% ipython --no-banner

In [1]: import numpy as np

In [2]: np.set_printoptions(precision=2, suppress=True, linewidth=140, sign=" ")

In [3]: m1 = np.loadtxt("data.csv", delimiter=",")

In [4]: m1
Out[4]: 
array([[-0.7 , -0.74, -0.8 ,  0.  ,  0.4 ,  0.9 ,  0.5 ,  0.4 ,  0.1 , -1.1 ],
       [-0.7 , -0.38,  0.3 , -1.5 ,  0.1 ,  0.6 ,  0.5 ,  0.2 ,  0.9 , -0.1 ],
       [ 2.2 , -0.5 , -1.1 ,  1.3 ,  0.4 ,  0.3 ,  0.5 ,  1.  , -0.3 , -0.6 ],
       [ 1.  , -0.49,  1.4 , -1.3 ,  0.7 ,  2.1 ,  0.2 ,  0.2 ,  0.2 , -0.7 ],
       [ 0.6 , -0.67,  1.6 ,  2.9 ,  0.5 ,  0.3 ,  0.2 ,  0.1 , -1.9 , -1.1 ],
       [ 0.5 , -1.34, -1.8 ,  0.9 ,  1.3 ,  0.4 ,  0.1 ,  0.9 , -2.  , -0.6 ],
       [ 0.9 , -1.33, -1.2 , -1.  ,  1.3 ,  1.4 , -0.4 ,  0.3 ,  0.3 ,  1.9 ],
       [-0.4 , -0.17,  0.4 ,  0.2 , -0.2 ,  0.4 , -0.9 , -1.1 ,  0.2 , -0.5 ],
       [ 0.9 , -2.36, -0.1 ,  0.5 ,  2.1 , -2.1 , -0.2 ,  0.5 , -1.2 ,  0.6 ],
       [ 0.7 , -1.2 , -2.9 ,  2.4 ,  1.  , -0.4 ,  0.6 , -2.3 , -0.3 ,  0.1 ],
       [-0.8 , -0.09,  0.4 , -0.4 ,  0.  , -0.9 , -0.2 , -2.  ,  0.  , -0.6 ],
       [ 0.5 , -0.14, -0.6 , -1.1 ,  0.1 , -0.6 ,  1.4 , -0.3 , -1.5 , -0.6 ],
       [ 0.2 ,  1.13,  0.2 , -2.4 , -0.7 , -0.6 ,  1.1 ,  0.3 ,  2.5 ,  0.1 ],
       [ 0.5 ,  0.34,  1.3 , -0.3 , -0.7 ,  0.5 , -1.8 , -1.1 ,  0.8 ,  0.9 ]])

In [5]: P = m1 @ np.linalg.solve(m1.T @ m1, m1.T)

In [6]: np.round(np.linalg.eigvalsh(P), 2) + 0
Out[6]: array([ 0.,  0.,  0.,  0.,  1.,  1.,  1.,  1.,  1.,  1.,  1.,  1.,  1.,  1.])

In [7]: np.trace(P)
Out[7]: np.float64(10.0)

In [8]: np.allclose(P @ P, P)
Out[8]: True

In [9]: q, V = np.linalg.qr(m1[:, :8])[0], np.linalg.qr(m1[:, 8:])[0]

In [10]: sig = np.linalg.svd(q.T @ V, compute_uv=False)

In [11]: np.degrees(np.arccos(sig.clip(0, 1)))
Out[11]: array([ 36.95,  39.49])

In [12]: sig
Out[12]: array([ 0.8 ,  0.77])

In [13]: np.round(np.linalg.norm(q @ q.T - V @ V.T, 2), 2)
Out[13]: np.float64(1.0)

In [14]: (sig > 0.9).sum()
Out[14]: np.int64(0)

In [15]: vec = np.array([2, -3, -2, 0, 1, 1, 3, 2, 2, 3])

In [16]: target = m1 @ vec

In [17]: try:
    ...:     np.linalg.solve(m1, target)
    ...: except np.linalg.LinAlgError as e:
    ...:     print("failed:", e)
    ...: 
failed: Last 2 dimensions of the array must be square

In [18]: np.round(np.linalg.solve(m1.T @ m1, m1.T @ target), 2) + 0
Out[18]: array([ 2., -3., -2.,  0.,  1.,  1.,  3.,  2.,  2.,  3.])

In [19]: rng = np.random.default_rng(9)

In [20]: target = target + 0.3 * rng.normal(size=14)

In [21]: target
Out[21]: array([  2.68,   3.31,   9.4 ,   2.97,  -5.15,   6.48,  16.72,  -6.81,   8.76,   8.04, -10.04,   1.34,   4.5 ,  -5.36])

In [22]: b, *_ = np.linalg.lstsq(m1, target)

In [23]: np.round(m1.T @ (target - m1 @ b), 2) + 0
Out[23]: array([ 0.,  0.,  0.,  0.,  0.,  0.,  0.,  0.,  0.,  0.])

In [24]: np.round(np.linalg.norm(target - m1 @ b), 2)
Out[24]: np.float64(0.73)

In [25]: round(np.linalg.norm(m1[5] - m1[13]), 2)
Out[25]: np.float64(5.97)

In [26]: round(float(np.linalg.norm(m1, 1)), 2), np.round(np.linalg.norm(m1, np.inf), 2)
Out[26]: (16.2, np.float64(11.9))

In [27]: np.round(np.linalg.norm(m1[5], 1), 2), np.round(np.linalg.norm(m1[5], np.inf), 2)
Out[27]: (np.float64(9.84), np.float64(2.0))

In [28]: round(np.linalg.norm(m1, 2), 2)
Out[28]: np.float64(7.61)

In [29]: np.linalg.norm(m1, axis=0)
Out[29]: array([ 3.3 ,  3.7 ,  4.69,  5.4 ,  3.3 ,  3.79,  2.94,  3.78,  4.4 ,  3.07])

In [30]: round(np.linalg.norm(m1, "nuc"), 2)
Out[30]: np.float64(33.92)

In [31]: J = np.load("dump.npy")

In [32]: J
Out[32]: 
array([[  0,  -1,   9,   4,   7,   2],
       [ -7,   7,  -9,  -7,   7,  -6],
       [ -4,   4,   7,  -4,   3,   1],
       [ -7,  -9,  -2,   3,  -6,  -2],
       [  9,   8,   0,  -9,  -4,   6],
       [  9,   9,   5,  -6,  -3,   7],
       [ -2,  -5,  -5,  -5,   8,  -3],
       [ 14, -15,  27,  18,  -7,  14]])

In [33]: B = m1 / np.linalg.norm(m1, axis=1, keepdims=True)

In [34]: gram = B @ B.T

In [35]: round(np.degrees(np.arccos(np.clip(gram[7, 13], -1, 1))), 2)
Out[35]: np.float64(52.36)

In [36]: (gram - 2 * np.eye(14)).round(6).argmax(axis=1)
Out[36]: array([  5,  12,   5,   1,   5,   2,   5,  10,   5,   5,   7,   5,   1,   7])

In [37]: gram[7]
Out[37]: array([ 0.01, -0.02, -0.42,  0.12,  0.14, -0.29, -0.23,  1.  , -0.29,  0.09,  0.65, -0.41, -0.24,  0.61])

In [38]: np.argwhere(np.triu(np.abs(gram) > 0.95, 1))
Out[38]: array([], shape=(0, 2), dtype=int64)

In [39]: vec = np.array([-1, 1, 1, 0, 0, 1])

In [40]: target = J @ vec

In [41]: np.round(np.linalg.solve(J.T @ J, J.T @ target), 2) + 0
Out[41]: array([-1.,  1.,  1.,  0.,  0.,  1.])

In [42]: target = target + 0.3 * rng.normal(size=8)

In [43]: target
Out[43]: array([ 10.25,  -0.92,  15.8 ,  -5.58,   4.85,  12.47, -11.12,  12.06])

In [44]: b, *_ = np.linalg.lstsq(J, target)

In [45]: np.round(J.T @ (target - J @ b), 2) + 0
Out[45]: array([ 0.,  0.,  0.,  0.,  0.,  0.])

In [46]: [round(float(np.linalg.norm(np.linalg.solve(J.T @ J + lam * np.eye(6), J.T @ target))), 2) for lam in (0, 1, 10, 100)]
Out[46]: [2.35, 1.9, 1.68, 1.08]

In [47]: b.round()
Out[47]: array([-1.,  1.,  1.,  0.,  0.,  2.])

In [48]: np.round(np.linalg.norm(target - J @ b), 2)
Out[48]: np.float64(0.47)

In [49]: P = J @ np.linalg.solve(J.T @ J, J.T)

In [50]: np.diag(P)
Out[50]: array([ 0.82,  0.33,  0.99,  0.99,  0.62,  0.44,  0.97,  0.83])

In [51]: P.round(2) + 0
Out[51]: 
array([[ 0.82,  0.33, -0.01,  0.01, -0.06,  0.07,  0.02,  0.16],
       [ 0.33,  0.33,  0.  ,  0.  , -0.02,  0.02,  0.  , -0.33],
       [-0.01,  0.  ,  0.99,  0.01, -0.07,  0.08,  0.02, -0.01],
       [ 0.01,  0.  ,  0.01,  0.99,  0.07, -0.09, -0.02,  0.01],
       [-0.06, -0.02, -0.07,  0.07,  0.62,  0.46,  0.1 , -0.03],
       [ 0.07,  0.02,  0.08, -0.09,  0.46,  0.44, -0.13,  0.03],
       [ 0.02,  0.  ,  0.02, -0.02,  0.1 , -0.13,  0.97,  0.01],
       [ 0.16, -0.33, -0.01,  0.01, -0.03,  0.03,  0.01,  0.83]])

In [52]: np.round(np.linalg.eigvalsh(P), 2) + 0
Out[52]: array([ 0.,  0.,  1.,  1.,  1.,  1.,  1.,  1.])

In [53]: np.abs(m1).max()
Out[53]: np.float64(2.9)

In [54]: m1.sum(axis=1)
Out[54]: array([-1.04, -0.08,  3.2 ,  3.31,  2.53, -1.64,  2.17, -2.07, -1.36, -2.3 , -4.59, -2.84,  1.83,  0.44])

In [55]: np.unravel_index(np.abs(m1).argmax(), m1.shape)
Out[55]: (np.int64(4), np.int64(3))

In [56]: round(float(np.linalg.norm(m1)), 2)
Out[56]: 12.35

In [57]: m1.sum(axis=0)
Out[57]: array([ 5.4 , -7.94, -2.9 ,  0.2 ,  6.3 ,  2.3 ,  1.6 , -2.9 , -2.2 , -2.3 ])

In [58]: np.count_nonzero(m1)
Out[58]: np.int64(137)

In [59]: np.linalg.svd(m1, compute_uv=False)
Out[59]: array([ 7.61,  4.94,  4.5 ,  3.89,  3.56,  3.1 ,  2.59,  1.99,  1.31,  0.43])

In [60]: m1.shape
Out[60]: (14, 10)

In [61]: K = np.loadtxt("x.csv", delimiter=",")

In [62]: K
Out[62]: 
array([[ 1.,  0.,  0.,  0.,  0.,  0.,  0.,  0.,  0.],
       [ 0.,  1.,  0.,  0.,  0.,  0.,  0.,  0.,  0.],
       [ 0.,  1.,  1.,  0.,  0.,  0.,  0.,  0.,  0.],
       [ 1.,  2.,  2.,  1.,  0.,  0.,  0.,  0.,  0.],
       [ 2.,  1.,  2.,  2.,  1.,  0.,  0.,  0.,  0.],
       [ 2.,  0.,  0.,  1.,  1.,  1.,  0.,  0.,  0.],
       [ 2.,  0.,  1.,  2.,  2.,  0.,  1.,  0.,  0.],
       [ 1.,  2.,  1.,  2.,  1.,  1.,  2.,  1.,  0.],
       [ 0.,  2.,  0.,  2.,  2.,  2.,  0.,  1.,  1.]])

In [63]: B = K / np.linalg.norm(K, axis=1, keepdims=True)

In [64]: gram = B @ B.T

In [65]: (np.abs(gram) > 0.9).astype(int)
Out[65]: 
array([[ 1,  0,  0,  0,  0,  0,  0,  0,  0],
       [ 0,  1,  0,  0,  0,  0,  0,  0,  0],
       [ 0,  0,  1,  0,  0,  0,  0,  0,  0],
       [ 0,  0,  0,  1,  0,  0,  0,  0,  0],
       [ 0,  0,  0,  0,  1,  0,  0,  0,  0],
       [ 0,  0,  0,  0,  0,  1,  0,  0,  0],
       [ 0,  0,  0,  0,  0,  0,  1,  0,  0],
       [ 0,  0,  0,  0,  0,  0,  0,  1,  0],
       [ 0,  0,  0,  0,  0,  0,  0,  0,  1]])

In [66]: round(float(np.degrees(np.arccos(np.clip(gram[8, 3], -1, 1)))), 2)
Out[66]: 63.43

In [67]: np.linalg.norm(B, axis=1)
Out[67]: array([ 1.,  1.,  1.,  1.,  1.,  1.,  1.,  1.,  1.])

In [68]: (gram - 2 * np.eye(9)).round(6).argmax(axis=1)
Out[68]: array([ 5,  2,  3,  2,  6,  6,  4,  8,  7])

In [69]: gram[8]
Out[69]: array([ 0.  ,  0.47,  0.33,  0.45,  0.5 ,  0.53,  0.5 ,  0.74,  1.  ])

In [70]: E = rng.normal(size=(32, 8))

In [71]: E = 10 * E / np.linalg.norm(E, axis=1, keepdims=True)

In [72]: E.round(2) + 0
Out[72]: 
array([[-4.51,  6.95, -0.28, -1.14,  2.4 , -2.64,  2.28, -3.47],
       [ 1.95, -3.73, -6.57, -2.12, -5.23,  1.98,  0.08,  1.82],
       [ 0.54, -2.1 ,  0.17,  6.24, -1.09, -4.52, -5.75, -1.31],
       [-2.62,  6.58, -4.12, -3.79, -1.07,  2.28, -0.94, -3.35],
       [-4.42, -1.92,  5.34, -5.36, -0.5 , -3.36,  1.78,  2.18],
       [-4.79,  7.8 ,  0.62, -1.66, -2.92, -0.85,  0.1 ,  1.95],
       [ 0.02,  1.86, -6.18, -2.89, -3.86,  0.63,  1.76, -5.63],
       [-0.63,  2.72,  3.43, -4.18,  2.11,  1.27, -1.63,  7.36],
       [-4.41, -1.09,  1.79,  0.96, -0.67,  5.43,  5.69,  3.6 ],
       [ 2.77, -0.15, -3.22,  6.04, -2.64,  6.16, -0.35,  0.64],
       [-0.73,  4.15, -2.2 ,  7.99,  2.32,  0.76, -2.47,  1.22],
       [-0.01,  4.16,  2.05, -3.42,  3.35, -5.2 ,  3.38, -4.13],
       [ 0.  ,  2.5 , -0.02, -3.37,  3.79, -5.47, -4.48,  4.25],
       [-4.98,  1.42,  4.66, -0.61,  1.59,  0.69,  1.23,  6.83],
       [ 3.54,  1.23,  3.48, -2.05, -2.9 , -3.8 ,  2.97,  6.16],
       [ 0.34, -7.86, -2.02,  1.86,  1.18,  0.37,  3.93,  3.68],
       [-4.67,  1.51, -2.58,  0.81,  4.33,  6.38,  2.44, -1.76],
       [-2.09,  3.17, -5.88, -0.4 ,  3.6 ,  5.47, -1.77,  2.2 ],
       [ 5.02,  1.12, -6.33,  0.79,  0.93, -1.55,  0.16, -5.44],
       [ 2.93,  0.99, -1.28,  0.55,  0.31, -2.03, -6.27, -6.7 ],
       [ 6.93, -3.83, -1.01,  1.96, -1.24,  4.08, -3.25,  1.93],
       [-7.72,  2.64,  2.54,  1.36,  1.11,  0.99,  3.2 ,  3.56],
       [-5.05,  5.65, -5.06,  0.88, -1.35,  2.57, -1.77,  2.16],
       [-2.  , -4.  ,  4.45,  2.39,  2.14,  3.99, -4.42,  3.81],
       [-5.6 ,  2.02, -0.95,  1.44,  3.69,  0.11, -4.88,  4.92],
       [ 3.74,  2.18,  3.3 , -5.61,  0.23, -0.36, -6.21,  0.35],
       [ 0.01, -6.04, -3.37,  0.34,  2.41,  2.84, -4.43, -4.32],
       [-2.96, -0.29, -3.37, -1.12,  4.15,  4.01,  0.81, -6.68],
       [-1.32,  1.51,  2.33,  2.85, -2.85, -1.25, -3.25, -7.89],
       [-3.43, -5.56,  4.37,  1.49, -2.01,  0.21,  1.3 ,  5.5 ],
       [ 2.58,  5.07,  1.62,  4.34,  4.81,  3.11,  0.12,  3.65],
       [-1.4 ,  5.2 , -0.97, -2.44,  6.85, -1.46,  0.62, -3.83]])

In [73]: B = np.c_[m1[:, :1] @ np.array([[0]]), np.array([2, 7, 3, 2, 4, 0, 1, 6, 5, 9, 4, 1, 7, 3])]

In [74]: B
Out[74]: 
array([[ 0.,  2.],
       [ 0.,  7.],
       [ 0.,  3.],
       [ 0.,  2.],
       [ 0.,  4.],
       [ 0.,  0.],
       [ 0.,  1.],
       [ 0.,  6.],
       [ 0.,  5.],
       [ 0.,  9.],
       [ 0.,  4.],
       [ 0.,  1.],
       [ 0.,  7.],
       [ 0.,  3.]])

In [75]: np.linalg.lstsq(m1, B[:, 0])[0]
Out[75]: array([ 0.,  0.,  0.,  0.,  0.,  0.,  0.,  0.,  0.,  0.])

In [76]: np.linalg.norm(np.linalg.qr(m1)[0].T @ B, axis=0) ** 2 / ((B ** 2).sum(axis=0) + 1e-12)
Out[76]: array([ 0.  ,  0.85])

In [77]: np.linalg.matrix_rank(B)
Out[77]: np.int64(1)

In [78]: np.linalg.norm(B - m1 @ np.linalg.lstsq(m1, B)[0], axis=0)
Out[78]: array([ 0.  ,  6.66])

In [79]: np.linalg.matrix_rank(np.c_[m1, B])
Out[79]: np.int64(11)
